% python3 -q
>>> import numpy as np
>>> np.set_printoptions(precision=1, suppress=True, linewidth=140)
>>> feats = np.array([[6.0, 0.0, 0.0], [0.0, 6.0, 0.0], [0.0, 0.0, 6.0]])
>>> w, V = np.linalg.eigh(feats)
>>> np.linalg.eigvalsh(feats + -1 * np.eye(3))
array([5., 5., 5.])
>>> V.T @ feats @ V
array([[6., 0., 0.],
       [0., 6., 0.],
       [0., 0., 6.]])
>>> V.T @ V
array([[1., 0., 0.],
       [0., 1., 0.],
       [0., 0., 1.]])
>>> w.sum(), np.trace(feats)
(np.float64(18.0), np.float64(18.0))
>>> np.unique(w.round(6) + 0, return_counts=True)[1]
array([3])
>>> w
array([6., 6., 6.])
>>> V @ np.diag(w) @ V.T
array([[6., 0., 0.],
       [0., 6., 0.],
       [0., 0., 6.]])
>>> (np.linalg.matrix_power((feats != 0) + (feats.T != 0) + np.eye(3), 3) > 0).astype(int)
array([[1, 0, 0],
       [0, 1, 0],
       [0, 0, 1]])
>>> round(np.linalg.det(feats), 1)
np.float64(216.0)
>>> rng = np.random.default_rng(433135)
>>> z = rng.permutation(3)
>>> z
array([0, 1, 2])
>>> A2 = feats[z][:, z]
>>> np.round(np.linalg.det(A2), 1), np.round(np.linalg.det(feats[z]), 1)
(np.float64(216.0), np.float64(216.0))
>>> np.diag(A2)
array([6., 6., 6.])
>>> A2
array([[6., 0., 0.],
       [0., 6., 0.],
       [0., 0., 6.]])
>>> [int(np.linalg.matrix_rank(np.linalg.matrix_power(feats, p))) for p in range(1, 4)]
[3, 3, 3]
>>> feats @ feats
array([[36.,  0.,  0.],
       [ 0., 36.,  0.],
       [ 0.,  0., 36.]])
>>> np.linalg.matrix_power(feats - np.diag(np.diag(feats)), 3)
array([[0., 0., 0.],
       [0., 0., 0.],
       [0., 0., 0.]])
>>> np.linalg.matrix_rank(feats - feats[0, 0] * np.eye(3))
np.int64(0)
>>> M = np.diag(3 * np.array([3, 4, -3])) + np.array([[1, 1, 2], [1, 2, 1], [0, 0, 3]])
>>> M
array([[10,  1,  2],
       [ 1, 14,  1],
       [ 0,  0, -6]])
>>> P = np.triu(np.array([[1, 0, 0], [1, 1, 3], [-3, 1, -1]]), 1) + np.eye(3)
>>> A2 = P @ M @ np.linalg.inv(P)
>>> np.linalg.matrix_rank(A2)
np.int64(3)
>>> x0 = np.array([-2, 6, -5])
>>> rhs = M @ x0
>>> c, lr = np.zeros(3), 1 / np.linalg.norm(M, 2) ** 2
>>> for i in range(6):
...     c -= lr * M.T @ (M @ c - rhs)
...     if i % 2 == 0: print(i, round(np.linalg.norm(M @ c - rhs), 1))
... 
0 33.0
2 16.7
4 10.9
>>> round(np.linalg.cond(M), 1)
np.float64(2.5)
>>> c
array([-2.4,  5.9, -3.5])
>>> O, V = np.linalg.qr(M[:, :1])[0], np.linalg.qr(M[:, 1:])[0]
>>> s = np.linalg.svd(O.T @ V, compute_uv=False)
>>> s
array([0.3])
>>> np.degrees(np.arccos(s.clip(0, 1)))
array([69.8])
>>> (s > 0.9).sum()
np.int64(0)
>>> f, v = M[2], M[0]
>>> f @ f
np.int64(36)
>>> p = (f @ v) / (f @ f) * f
>>> np.linalg.matrix_rank(np.outer(f, v))
np.int64(1)
>>> np.outer(f, v)
array([[  0,   0,   0],
       [  0,   0,   0],
       [-60,  -6, -12]])
>>> (v - p) @ f
np.float64(0.0)
>>> np.round(np.linalg.norm(f + v) ** 2 + np.linalg.norm(f - v) ** 2, 1)
np.float64(282.0)
>>> p
array([-0., -0.,  2.])
>>> w, V = np.linalg.eigh(feats)
>>> x0 = np.array([0, 0, 2])
>>> x0 @ feats @ x0 / (x0 @ x0), w[0], w[-1]
(np.float64(6.0), np.float64(6.0), np.float64(6.0))
>>> x0 @ feats @ x0
np.float64(24.0)
>>> np.abs(feats).sum(axis=1).max(), np.abs(w).max()
(np.float64(6.0), np.float64(6.0))
>>> m1 = np.load("data.npy")
>>> m1
array([[-39.8,  10.5, -58.7],
       [-39.7,  10.3, -61.5],
       [-41. ,  11.2, -60. ],
       [-39.3,  10.2, -59.1],
       [-39.7,  10.6, -61.1],
       [-39.5,   9.6, -61.1],
       [-39.3,  10. , -60.2],
       [-40.4,   8.7, -59.1],
       [-39.4,  11.4, -61.3],
       [-40. ,   8.9, -62.2],
       [-39.5,   9.2, -59.6],
       [-38.7,   9.6, -58.7],
       [-41.1,   9.7, -59.7],
       [-39.6,  10.6, -59.5],
       [-41. ,  10.2, -61.1],
       [-39.8,   8.7, -61.9],
       [-40.2,  11.4, -58.7],
       [-38.7,   8.6, -60.4]])
>>> np.count_nonzero(feats)
np.int64(3)
>>> np.zeros(3, 3)
Traceback (most recent call last):
  File "<python-input-56>", line 1, in <module>
    np.zeros(3, 3)
    ~~~~~~~~^^^^^^
TypeError: Cannot interpret '3' as a data type
>>> feats - feats[0]
array([[ 0.,  0.,  0.],
       [-6.,  6.,  0.],
       [-6.,  0.,  6.]])
>>> np.diff(feats, axis=0)
array([[-6.,  6.,  0.],
       [ 0., -6.,  6.]])
>>> z = m1[:, 1] > np.median(m1[:, 1])
>>> f = m1[z].mean(axis=0) - m1[~z].mean(axis=0)
>>> z.astype(int)
array([1, 1, 1, 1, 1, 0, 0, 0, 1, 0, 0, 0, 0, 1, 1, 0, 1, 0])
>>> f
array([-0.3,  1.5,  0.2])
>>> X = np.load("arr.npy")
>>> X
array([[1. , 0.5, 0.2, 0.1],
       [0.5, 1. , 0.5, 0.2],
       [0.2, 0.5, 1. , 0.5],
       [0.1, 0.2, 0.5, 1. ]])
>>> np.linalg.matrix_power(X, 4)
array([[3.6, 4.3, 3.8, 2.6],
       [4.3, 5.6, 5.3, 3.8],
       [3.8, 5.3, 5.6, 4.3],
       [2.6, 3.8, 4.3, 3.6]])
>>> np.sort(np.abs(np.linalg.eigvals(X)))
array([0.3, 0.6, 1.1, 2. ])
>>> np.trace(X)
np.float64(4.0)
>>> round(float(np.linalg.det(X)), 1)
0.4
>>> X.inv()
Traceback (most recent call last):
  File "<python-input-69>", line 1, in <module>
    X.inv()
    ^^^^^
AttributeError: 'numpy.ndarray' object has no attribute 'inv'
>>> assert X == X.T
Traceback (most recent call last):
  File "<python-input-70>", line 1, in <module>
    assert X == X.T
           ^^^^^^^^
ValueError: The truth value of an array with more than one element is ambiguous. Use a.any() or a.all()
>>> O, V = np.linalg.qr(X[:, :3])[0], np.linalg.qr(X[:, 3:])[0]
>>> s = np.linalg.svd(O.T @ V, compute_uv=False)
>>> np.degrees(np.arccos(s.clip(0, 1)))
array([35.1])
>>> E = np.load("a.npy")
>>> E
array([[2, 1, 1],
       [3, 1, 1],
       [3, 0, 0]])
>>> np.argsort(-np.linalg.norm(E, axis=0).round(6), kind="stable")[:3]
array([0, 1, 2])
>>> round(np.linalg.norm(E, 2) / np.linalg.norm(E), 1)
np.float64(1.0)
>>> try:
...     np.linalg.inv(E)
... except np.linalg.LinAlgError as e:
...     print("failed:", e)
... 
failed: Singular matrix
>>> np.allclose(E[:-1].T @ np.linalg.lstsq(E[:-1].T, E[-1])[0], E[-1])
True
>>> round(float(np.trace(np.linalg.pinv(E) @ E)), 1)
2.0
>>> np.unique(E.round(6), axis=0).shape
(3, 3)
>>> x0 = np.array([-2, 0, 1])
>>> h = np.maximum(E @ x0, 0)
>>> np.flatnonzero(h > 1e-9)
array([], dtype=int64)
>>> np.maximum(E @ x0, 0) - np.maximum(-E @ x0, 0)
array([-3, -5, -6])
>>> np.maximum(E @ (3 * x0), 0)
array([0, 0, 0])
>>> cent = np.array([[1, 1, 2], [1, -4, 4], [1, 0, 1]])
>>> arr = np.repeat(cent, 19 // 3, axis=0)
>>> arr = arr + 0.1 * rng.normal(size=arr.shape)
>>> arr.round(1) + 0
array([[ 0.9,  0.9,  2. ],
       [ 1. ,  1.1,  2. ],
       [ 0.9,  1.1,  2. ],
       [ 0.9,  1.1,  1.9],
       [ 1.1,  1. ,  2. ],
       [ 1.1,  0.9,  1.9],
       [ 0.9, -4. ,  4.1],
       [ 1. , -4.2,  3.9],
       [ 0.9, -4. ,  4. ],
       [ 1.1, -4. ,  3.8],
       [ 0.9, -4.1,  3.9],
       [ 1.1, -4. ,  3.9],
       [ 1. , -0.1,  1. ],
       [ 1. ,  0. ,  1. ],
       [ 1.2,  0. ,  1.2],
       [ 1.1,  0.1,  1. ],
       [ 1. ,  0. ,  1. ],
       [ 0.9,  0.1,  1. ]])
>>> cen = arr - arr.mean(axis=0)
>>> U, s, vt = np.linalg.svd(cen, full_matrices=False)
>>> s
array([10.3,  2.3,  0.4])
>>> np.abs(U[:, 0]).argmax()
np.int64(7)
>>> np.abs(vt[0]).argmax()
np.int64(1)
>>> np.round(s ** 2 / (s ** 2).sum(), 1) + 0
array([1., 0., 0.])
>>> (np.sign(U[:, 0]) == np.sign(U[0, 0])).astype(int)
array([1, 1, 1, 1, 1, 1, 0, 0, 0, 0, 0, 0, 1, 1, 1, 1, 1, 1])
>>> round(float((s ** 2).sum() ** 2 / (s ** 4).sum()), 1)
1.1
>>> np.round(cen.mean(axis=0), 1) + 0
array([0., 0., 0.])
>>> x0 = np.array([-3, -2, 3])
>>> rhs = arr @ x0
>>> np.linalg.lstsq(arr, rhs)[0]
array([-3., -2.,  3.])
>>> rhs.round(1) + 0
array([ 1.5,  0.8,  0.9,  0.9,  1. ,  0.7, 17.6, 17. , 17.3, 16.2, 17. , 16.3,  0.5, -0.1, -0.2, -0.7,  0. ,  0.1])
>>> rhs = rhs + 0.3 * rng.normal(size=18)
>>> rhs.round(1) + 0
array([ 1.4,  0.9,  0.9,  1.5,  1. ,  0.9, 18.4, 17.5, 17.1, 16.7, 16.4, 16.1,  0.1, -0.1, -0.5, -0.9,  0. ,  0.1])
>>> c, *_ = np.linalg.lstsq(arr, rhs)
>>> np.round(np.linalg.norm(rhs - arr @ c), 1)
np.float64(1.3)
>>> c.round()
array([-3., -2.,  3.])
>>> A2 = np.c_[arr[:, :1] @ np.array([[4]]), np.array([1, 0, 2, 2, 4, 5, 1, 0, 2, 3, 1, 3, 5, 3, 4, 5, 0, 4])]
>>> A2
array([[3.6, 1. ],
       [4. , 0. ],
       [3.8, 2. ],
       [3.5, 2. ],
       [4.2, 4. ],
       [4.3, 5. ],
       [3.4, 1. ],
       [3.9, 0. ],
       [3.7, 2. ],
       [4.4, 3. ],
       [3.7, 1. ],
       [4.3, 3. ],
       [3.9, 5. ],
       [4. , 3. ],
       [4.9, 4. ],
       [4.4, 5. ],
       [4.1, 0. ],
       [3.8, 4. ]])
>>> np.linalg.matrix_rank(A2)
np.int64(2)
>>> data = np.load("case16.npy")
>>> data
array([[2, 3, 0],
       [0, 2, 3],
       [3, 0, 2]])
>>> round(float(np.linalg.norm(data, "nuc")), 1)
10.3
>>> round(float(np.linalg.norm(data, 2)), 1)
5.0
>>> np.round(np.linalg.norm(data) ** 2 / np.linalg.norm(data, 2) ** 2, 1)
np.float64(1.6)
>>> np.round(np.linalg.norm(data[2] - data[1]), 1)
np.float64(3.7)
